$ python -q
>>> import numpy as np
>>> np.set_printoptions(precision=2, suppress=True, linewidth=160, floatmode="fixed")
>>> data = np.load("layer15.npy")
>>> data
array([[-0.64, -0.22, -0.74],
       [ 0.00, -0.96,  0.29],
       [-0.77,  0.18,  0.61]])
>>> x = np.array([-2, -1, -1])
>>> data @ (2 * x)
array([4.47, 1.34, 1.48])
>>> data @ np.ones(3)
array([-1.60, -0.67,  0.03])
>>> (data * x).sum(axis=1)
array([2.24, 0.67, 0.74])
>>> data * x
array([[ 1.28,  0.22,  0.74],
       [-0.00,  0.96, -0.29],
       [ 1.54, -0.18, -0.61]])
>>> rng = np.random.default_rng(73)
>>> z = rng.permutation(3)
>>> B = data[:, z] * rng.choice([-1, 1], 3)
>>> B
array([[-0.64,  0.74,  0.22],
       [ 0.00, -0.29,  0.96],
       [-0.77, -0.61, -0.18]])
>>> Uu, _, VT = np.linalg.svd(data.T @ B)
>>> z
array([0, 2, 1])
>>> np.round(np.linalg.lstsq(data, B)[0], 2) + 0
array([[ 1.00,  0.00,  0.00],
       [ 0.00,  0.00, -1.00],
       [ 0.00, -1.00,  0.00]])
>>> np.round(data.T @ data, 2) + 0
array([[1.00, 0.00, 0.00],
       [0.00, 1.00, 0.00],
       [0.00, 0.00, 1.00]])
>>> z = rng.permutation(3)
>>> z
array([0, 2, 1])
>>> B = data[z][:, z]
>>> np.diag(B)
array([-0.64,  0.61, -0.96])
>>> round(float(np.trace(B)), 2)
-0.98
>>> Q, _ = np.linalg.qr(np.array([[0.7, 1.2, -0.2], [-0.1, 1.5, 1.3], [-0.6, 0.7, 0.5]]))
>>> V, _ = np.linalg.qr(np.array([[0.2, 1.1, 0.5, 0.9, 1.3],
...     [-0.7, -2.1, -0.1, -0.6, 0.4],
...     [1.6, -0.3, 0.7, 1.1, 0.5],
...     [-1.0, -0.9, -0.2, 1.5, 1.6],
...     [-0.1, -0.8, 0.7, -0.2, 0.9]]))
>>> sv = 5 * 0.5 ** np.arange(3)
>>> E = Q[:, :3] * sv @ V[:3]
>>> E
array([[-0.48, -0.94, -2.27,  0.34,  3.10],
       [-0.07,  1.93,  0.36, -0.13,  0.79],
       [-1.31,  1.72,  2.06, -1.15, -1.41]])
>>> G = E.T @ E
>>> np.linalg.matrix_rank(G)
np.int64(3)
>>> np.diag(G)
array([ 1.97,  7.57,  9.56,  1.46, 12.25])
>>> np.round(np.linalg.eigvalsh(G)[::-1], 2) + 0
array([25.00,  6.25,  1.56,  0.00,  0.00])
>>> (E @ E.T).shape
(3, 3)
>>> ang = np.radians(36)
>>> r_ = np.eye(5)
>>> r_[2, 2] = r_[0, 0] = np.cos(ang)
>>> r_[2, 0], r_[0, 2] = -np.sin(ang), np.sin(ang)
>>> r_
array([[ 0.81,  0.00,  0.59,  0.00,  0.00],
       [ 0.00,  1.00,  0.00,  0.00,  0.00],
       [-0.59,  0.00,  0.81,  0.00,  0.00],
       [ 0.00,  0.00,  0.00,  1.00,  0.00],
       [ 0.00,  0.00,  0.00,  0.00,  1.00]])
>>> B = E @ r_.T
>>> np.linalg.svd(E, compute_uv=False), np.linalg.svd(B, compute_uv=False)
(array([5.00, 2.50, 1.25]), array([5.00, 2.50, 1.25]))
>>> np.allclose(np.linalg.norm(E, axis=1), np.linalg.norm(B, axis=1))
True
>>> B
array([[-1.73, -0.94, -1.56,  0.34,  3.10],
       [ 0.16,  1.93,  0.33, -0.13,  0.79],
       [ 0.15,  1.72,  2.44, -1.15, -1.41]])
